In [1]: import numpy as np

In [2]: from numpy import linalg as LA

In [3]: np.set_printoptions(precision=1, suppress=True, linewidth=200, floatmode="fixed")

In [4]: rd = lambda a: np.round(a, 1) + 0

In [5]: data = np.load("arr.npy")

In [6]: print(data)
[[-3 -2 -1  0  1  2  3  4  5]
 [ 6  7  8  9 10 11 12 13 14]
 [15 16 17 18 19 20 21 22 23]
 [24 25 26 27 28 29 30 31 32]
 [33 34 35 36 37 38 39 40 41]
 [42 43 44 45 46 47 48 49 50]]

In [7]: t3 = np.stack([data, 2 * data, data[::-1]])

In [8]: LA.matrix_rank(t3)
Out[8]: array([2, 2, 2])

In [9]: t3.sum(axis=0)
Out[9]: 
array([[ 33,  37,  41,  45,  49,  53,  57,  61,  65],
       [ 51,  55,  59,  63,  67,  71,  75,  79,  83],
       [ 69,  73,  77,  81,  85,  89,  93,  97, 101],
       [ 87,  91,  95,  99, 103, 107, 111, 115, 119],
       [105, 109, 113, 117, 121, 125, 129, 133, 137],
       [123, 127, 131, 135, 139, 143, 147, 151, 155]])

In [10]: (t3 @ data.T).shape
Out[10]: (3, 6, 6)

In [11]: LA.matrix_rank(t3.reshape(3, -1))
Out[11]: np.int64(2)

In [12]: t3.shape
Out[12]: (3, 6, 9)

In [13]: B = data / LA.norm(data, axis=1, keepdims=True)

In [14]: G = B @ B.T

In [15]: rd(LA.norm(B, axis=1))
Out[15]: array([1.0, 1.0, 1.0, 1.0, 1.0, 1.0])

In [16]: (np.abs(G) > 0.9).astype(int)
Out[16]: 
array([[1, 0, 0, 0, 0, 0],
       [0, 1, 1, 1, 1, 1],
       [0, 1, 1, 1, 1, 1],
       [0, 1, 1, 1, 1, 1],
       [0, 1, 1, 1, 1, 1],
       [0, 1, 1, 1, 1, 1]])

In [17]: np.argwhere(np.triu(np.abs(G) > 0.95, 1))
Out[17]: 
array([[1, 2],
       [1, 3],
       [1, 4],
       [1, 5],
       [2, 3],
       [2, 4],
       [2, 5],
       [3, 4],
       [3, 5],
       [4, 5]])

In [18]: (G - 2 * np.eye(6)).round(6).argmax(axis=1)
Out[18]: array([1, 2, 3, 4, 5, 4])
